>>> import numpy as np
>>> import numpy.linalg as la
>>> np.set_printoptions(suppress=True, linewidth=200)
>>> tidy = lambda a: np.round(a, 3) + 0
>>> A = np.loadtxt("x.csv", delimiter=",")
>>> A
array([[ 1., 11.,  6.,  0.,  0.,  0.,  0.,  7., 14.,  0.,  0.],
       [ 3.,  5.,  2.,  0.,  0.,  2.,  0.,  3.,  8.,  0.,  2.],
       [ 1., 11.,  6.,  0.,  0.,  0.,  0.,  7., 14.,  0.,  0.],
       [ 4.,  2.,  0.,  1.,  1.,  3.,  0.,  1.,  5.,  0.,  3.],
       [ 4.,  2.,  0.,  1.,  1.,  3.,  0.,  1.,  5.,  0.,  3.],
       [ 4.,  2.,  0.,  1.,  1.,  3.,  0.,  1.,  5.,  0.,  3.],
       [ 2.,  8.,  4.,  0.,  0.,  1.,  0.,  5., 11.,  0.,  1.],
       [ 1., 11.,  6.,  0.,  0.,  0.,  0.,  7., 14.,  0.,  0.],
       [ 2.,  8.,  4.,  0.,  0.,  1.,  0.,  5., 11.,  0.,  1.],
       [ 4.,  2.,  0.,  1.,  1.,  3.,  0.,  1.,  5.,  0.,  3.],
       [ 2.,  8.,  4.,  0.,  0.,  1.,  0.,  5., 11.,  0.,  1.],
       [ 4.,  2.,  0.,  1.,  1.,  3.,  0.,  1.,  5.,  0.,  3.],
       [ 1., 11.,  6.,  0.,  0.,  0.,  0.,  7., 14.,  0.,  0.],
       [ 1., 11.,  6.,  0.,  0.,  0.,  0.,  7., 14.,  0.,  0.],
       [ 4.,  2.,  0.,  1.,  1.,  3.,  0.,  1.,  5.,  0.,  3.],
       [ 3.,  5.,  2.,  0.,  0.,  2.,  0.,  3.,  8.,  0.,  2.],
       [ 1., 11.,  6.,  0.,  0.,  0.,  0.,  7., 14.,  0.,  0.],
       [ 4.,  2.,  0.,  1.,  1.,  3.,  0.,  1.,  5.,  0.,  3.],
       [ 4.,  2.,  0.,  1.,  1.,  3.,  0.,  1.,  5.,  0.,  3.],
       [ 2.,  8.,  4.,  0.,  0.,  1.,  0.,  5., 11.,  0.,  1.],
       [ 3.,  5.,  2.,  0.,  0.,  2.,  0.,  3.,  8.,  0.,  2.]])
>>> # rows 0 and 2 are equal
>>> U, sigma, Vh = la.svd(A)
>>> tidy(sigma)
array([62.595, 17.621,  1.548,  0.   ,  0.   ,  0.   ,  0.   ,  0.   ,  0.   ,  0.   ,  0.   ])
>>> np.argmax(sigma[:-1] / (sigma[1:] + 1e-6)) + 1
np.int64(3)
>>> Y = U[:, :3] @ np.diag(sigma[:3]) @ Vh[:3]
>>> tidy(np.abs(A - Y).max())
np.float64(0.0)
>>> tidy(la.norm(A - Y, 2)), tidy(sigma[3])
(np.float64(0.0), np.float64(0.0))
